$ python -q
>>> import numpy as np
>>> from numpy import linalg as LA
>>> np.set_printoptions(precision=2, suppress=True, linewidth=100)
>>> rnd = lambda a: np.round(a, 2) + 0
>>> arr = np.array([[-3, -3, -3], [-3, -6, -6], [-3, -6, -9]])
>>> A2 = arr / np.sqrt((arr ** 2).mean(axis=1, keepdims=True))
>>> arr - arr.mean(axis=1, keepdims=True)
array([[ 0.,  0.,  0.],
       [ 2., -1., -1.],
       [ 3.,  0., -3.]])
>>> print(LA.matrix_rank(A2) == LA.matrix_rank(arr))
True
>>> rnd(LA.norm(A2, axis=1))
array([1.73, 1.73, 1.73])
>>> rnd(A2[1])
array([-0.58, -1.15, -1.15])
>>> LA.matrix_power(arr, 4)
array([[ 5670, 10206, 12717],
       [10206, 18387, 22923],
       [12717, 22923, 28593]])
>>> np.trace(arr)
np.int64(-18)
>>> Q = arr.astype(float).copy()
>>> for j in range(3):
...     Q[:, j] -= Q[:, :j] @ (Q[:, :j].T @ Q[:, j])
...     Q[:, j] /= LA.norm(Q[:, j])
... 
>>> rnd(Q.T @ Q)
array([[1., 0., 0.],
       [0., 1., 0.],
       [0., 0., 1.]])
>>> Q, evecs = LA.qr(arr[:, :2])[0], LA.qr(arr[:, 2:])[0]
>>> sigma = LA.svd(Q.T @ evecs, compute_uv=False)
>>> (sigma > 0.9).sum()
np.int64(1)
>>> rnd(LA.norm(Q @ Q.T - evecs @ evecs.T, 2))
np.float64(1.0)
>>> ev, evecs = LA.eigh(arr)
>>> vec = np.array([0, 2, 3])
>>> evecs * np.maximum(ev, 0) @ evecs.T
array([[0., 0., 0.],
       [0., 0., 0.],
       [0., 0., 0.]])
>>> rnd(LA.eigvalsh(arr[1:, 1:]))
array([-13.68,  -1.32])
>>> m1 = np.load("a.npy")
>>> rnd(m1)
array([[ 0.99, -0.03, -0.03,  0.06],
       [-0.03,  0.82, -0.14,  0.35],
       [-0.03, -0.14,  0.88,  0.29],
       [ 0.06,  0.35,  0.29,  0.3 ]])
>>> # equal to its transpose
>>> print([round(float(x), 2) for x in LA.svd(m1, compute_uv=False)[:3]])
[1.0, 1.0, 1.0]
>>> print(np.argsort(-LA.norm(m1, axis=0).round(6), kind="stable")[:3])
[0 2 1]
>>> print(rnd(LA.norm(m1, 2) / LA.norm(m1)))
0.58
